In [1]: import numpy as np

In [2]: np.set_printoptions(precision=2, suppress=True, linewidth=100, legacy="1.25")

In [3]: E = -3 * np.eye(3) + np.ones((3, 3))

In [4]: E
Out[4]: 
array([[-2.,  1.,  1.],
       [ 1., -2.,  1.],
       [ 1.,  1., -2.]])

In [5]: rng = np.random.default_rng(42051)

In [6]: idx = rng.permutation(3)

In [7]: idx
Out[7]: array([0, 2, 1])

In [8]: Y = E[idx][:, idx]

In [9]: np.round(np.sort(np.abs(np.linalg.eigvals(Y))), 2) + 0
Out[9]: array([0., 3., 3.])

In [10]: np.round(np.linalg.det(Y), 2), round(float(np.linalg.det(E[idx])), 2)
Out[10]: (0.0, 0.0)

In [11]: np.allclose(Y, E)
Out[11]: True

In [12]: Y
Out[12]: 
array([[-2.,  1.,  1.],
       [ 1., -2.,  1.],
       [ 1.,  1., -2.]])

In [13]: Y = E[0, 0] * E[1:] - np.outer(E[1:, 0], E[0])

In [14]: Y
Out[14]: 
array([[ 0.,  3., -3.],
       [ 0., -3.,  3.]])

In [15]: E[:, 0] / E[0, 0]
Out[15]: array([ 1. , -0.5, -0.5])

In [16]: np.linalg.matrix_rank(Y), np.linalg.matrix_rank(E)
Out[16]: (1, 2)

In [17]: np.flatnonzero(~Y.round(6).any(axis=1))
Out[17]: array([], dtype=int64)

In [18]: np.round(np.linalg.det(E), 2)
Out[18]: 0.0

In [19]: np.linalg.matrix_power(E, 3)
Out[19]: 
array([[-18.,   9.,   9.],
       [  9., -18.,   9.],
       [  9.,   9., -18.]])

In [20]: np.allclose(E, E.T)
Out[20]: True

In [21]: round(float(np.abs(np.linalg.eigvals(E)).max()), 2)
Out[21]: 3.0

In [22]: assert E == E.T
ValueError: The truth value of an array with more than one element is ambiguous. Use a.any() or a.all()


In [23]: (E + E.T) / 2
Out[23]: 
array([[-2.,  1.,  1.],
       [ 1., -2.,  1.],
       [ 1.,  1., -2.]])

In [24]: np.allclose(E @ E.T, E.T @ E)
Out[24]: True

In [25]: np.trace(E)
Out[25]: -6.0
